$ python3 -q
>>> import numpy as np
>>> import numpy.linalg as la
>>> np.set_printoptions(precision=2, suppress=True, linewidth=120, legacy="1.25")
>>> def rnd(a):
...     return np.round(a, 2) + 0
... 
>>> data = np.load("dump.npy")
>>> data
array([[ 3,  0,  0,  0],
       [ 0, -2,  0,  0],
       [ 2,  3, -3,  0],
       [-1, -2, -3, -2]])
>>> ev, V = la.eig(data)
>>> rnd(np.sort(la.eigvals(data.T)))
array([-3., -2., -2.,  3.])
>>> data @ V[:, 0] - ev[0] * V[:, 0]
array([0., 0., 0., 0.])
>>> print(ev)
[-2. -3.  3. -2.]
>>> w1 = np.array([[2, 0, 0, 2], [2, -1, 1, -2], [1, 2, 2, 0], [2, 0, 0, -2]])
>>> c = np.array([-3, 5, 3, 0])
>>> act = np.maximum(data @ w1 + c, 0)
>>> (act > 0).astype(int)
array([[1, 1, 1, 1],
       [0, 1, 1, 1],
       [1, 0, 0, 0],
       [0, 1, 0, 1]])
>>> C = np.array([[2, -4], [5, 5], [4, -2], [1, -3]])
>>> (act @ C).round(6).argmax(axis=1)
array([0, 0, 0, 0])
>>> B = data / np.sqrt((data ** 2).mean(axis=1, keepdims=True))
>>> rnd(la.norm(B, axis=1))
array([2., 2., 2., 2.])
>>> print(la.matrix_rank(B) == la.matrix_rank(data))
True
>>> la.matrix_rank(data - data.mean(axis=1, keepdims=True))
3
>>> X = np.array([[-1, -5, 5, 0],
...     [-5, -3, -3, -2],
...     [1, 2, -1, -5],
...     [5, 1, 3, -4],
...     [-26, -20, -10, -10]])
>>> def softmax(z):
...     e = np.exp(z - z.max(axis=-1, keepdims=True))
...     return e / e.sum(axis=-1, keepdims=True)
... 
>>> print(rnd(softmax(10 * X[1])))
[0. 0. 0. 1.]
>>> rnd(softmax(X).sum(axis=1))
array([1., 1., 1., 1., 1.])
>>> rnd(softmax(X[1]))
array([0.03, 0.21, 0.21, 0.56])
>>> scores = X @ X.T / np.sqrt(4)
>>> print(softmax(scores)[1] @ X)
[-26. -20. -10. -10.]
>>> print(rnd(softmax(scores + np.triu(np.full(scores.shape, -np.inf), 1))))
[[1. 0. 0. 0. 0.]
 [0. 1. 0. 0. 0.]
 [0. 0. 1. 0. 0.]
 [0. 0. 0. 1. 0.]
 [0. 0. 0. 0. 1.]]
>>> softmax(scores).round(6).argmax(axis=1)
array([4, 4, 2, 3, 4])
>>> f, v = X[3], X[0]
>>> f @ f
51
>>> p = (f @ v) / (f @ f) * f
>>> rnd(p)
array([ 0.49,  0.1 ,  0.29, -0.39])
>>> B = np.array([[3, 8, 4], [2, 6, 6], [7, 0, 8], [2, 8, 7]])
>>> C = np.array([[3, 3, 2, 3, 2], [1, 0, 1, 2, 1], [0, 2, 0, 0, 0]])
>>> feats = B @ C
>>> feats
array([[17, 17, 14, 25, 14],
       [12, 18, 10, 18, 10],
       [21, 37, 14, 21, 14],
       [14, 20, 12, 22, 12]])
>>> rnd(np.trace(la.pinv(feats) @ feats))
3.0
>>> print(np.abs(np.diag(la.qr(feats)[1])) > 1e-9)
[ True  True  True False]
